% ipython --no-banner

In [1]: import numpy as np

In [2]: np.set_printoptions(suppress=True, linewidth=120)

In [3]: arr = np.load("w.npy")

In [4]: print(arr)
[[0 0 0 0 0 0 0]
 [0 0 0 0 0 1 0]
 [0 0 0 0 1 1 0]
 [0 0 0 0 0 0 1]
 [0 0 1 0 0 1 0]
 [0 1 1 0 1 0 0]
 [0 0 0 1 0 0 0]]

In [5]: rng = np.random.default_rng(939)

In [6]: labels = rng.permutation(7)

In [7]: print(labels)
[3 6 5 0 2 4 1]

In [8]: other = arr[labels][:, labels]

In [9]: print(np.diag(other))
[0 0 0 0 0 0 0]

In [10]: print(np.round(np.linalg.det(other), 1), round(float(np.linalg.det(arr[labels])), 1))
0.0 0.0

In [11]: print(np.allclose(other, arr))
False

In [12]: print(other)
[[0 1 0 0 0 0 0]
 [1 0 0 0 0 0 0]
 [0 0 0 0 1 1 1]
 [0 0 0 0 0 0 0]
 [0 0 1 0 0 1 0]
 [0 0 1 0 1 0 0]
 [0 0 1 0 0 0 0]]

In [13]: left, s, Vt = np.linalg.svd(arr)

In [14]: V = Vt[:(s > 1e-8).sum()]

In [15]: vec = arr[1] + 4 * arr[2] + rng.integers(2) * np.eye(7)[0]

In [16]: print(vec)
[0. 0. 0. 0. 4. 5. 0.]

In [17]: print(np.linalg.matrix_rank(np.vstack([arr, vec])))
6

In [18]: left, s, Vt = np.linalg.svd(arr)

In [19]: print(np.argmax(s[:-1] / (s[1:] + 1e-6)) + 1)
6

In [20]: print(s.round(1))
[2.2 1.5 1.  1.  1.  0.3 0. ]

In [21]: other = left[:, :6] @ np.diag(s[:6]) @ Vt[:6]

In [22]: print(other.round(1) + 0)
[[0. 0. 0. 0. 0. 0. 0.]
 [0. 0. 0. 0. 0. 1. 0.]
 [0. 0. 0. 0. 1. 1. 0.]
 [0. 0. 0. 0. 0. 0. 1.]
 [0. 0. 1. 0. 0. 1. 0.]
 [0. 1. 1. 0. 1. 0. 0.]
 [0. 0. 0. 1. 0. 0. 0.]]

In [23]: print(np.linalg.matrix_rank(arr, rtol=0.05))
6

In [24]: print(np.round(np.linalg.norm(arr - other, 2), 1), s[6])
0.0 0.0

In [25]: print(round(np.abs(arr - other).max(), 1))
0.0

In [26]: feats = np.loadtxt("run12.csv", delimiter=",")

In [27]: print(feats)
[[-6. -9. -6.  3.  0. -6.]
 [-6. -9. -6.  3.  0. -6.]
 [-4. -6. -4.  2.  0. -4.]
 [ 0.  0.  0.  0.  0.  0.]
 [ 0.  0.  0.  0.  0.  0.]
 [-4. -6. -4.  2.  0. -4.]]

In [28]: print(feats @ feats)
[[138. 207. 138. -69.   0. 138.]
 [138. 207. 138. -69.   0. 138.]
 [ 92. 138.  92. -46.   0.  92.]
 [  0.   0.   0.   0.   0.   0.]
 [  0.   0.   0.   0.   0.   0.]
 [ 92. 138.  92. -46.   0.  92.]]

In [29]: print(np.round(np.sort(np.linalg.eigvals(feats).real), 1) + 0)
[-23.   0.   0.   0.   0.   0.]

In [30]: print((np.linalg.matrix_power((feats != 0) + (feats.T != 0) + np.eye(6), 6) > 0).astype(int))
[[1 1 1 1 0 1]
 [1 1 1 1 0 1]
 [1 1 1 1 0 1]
 [1 1 1 1 0 1]
 [0 0 0 0 1 0]
 [1 1 1 1 0 1]]
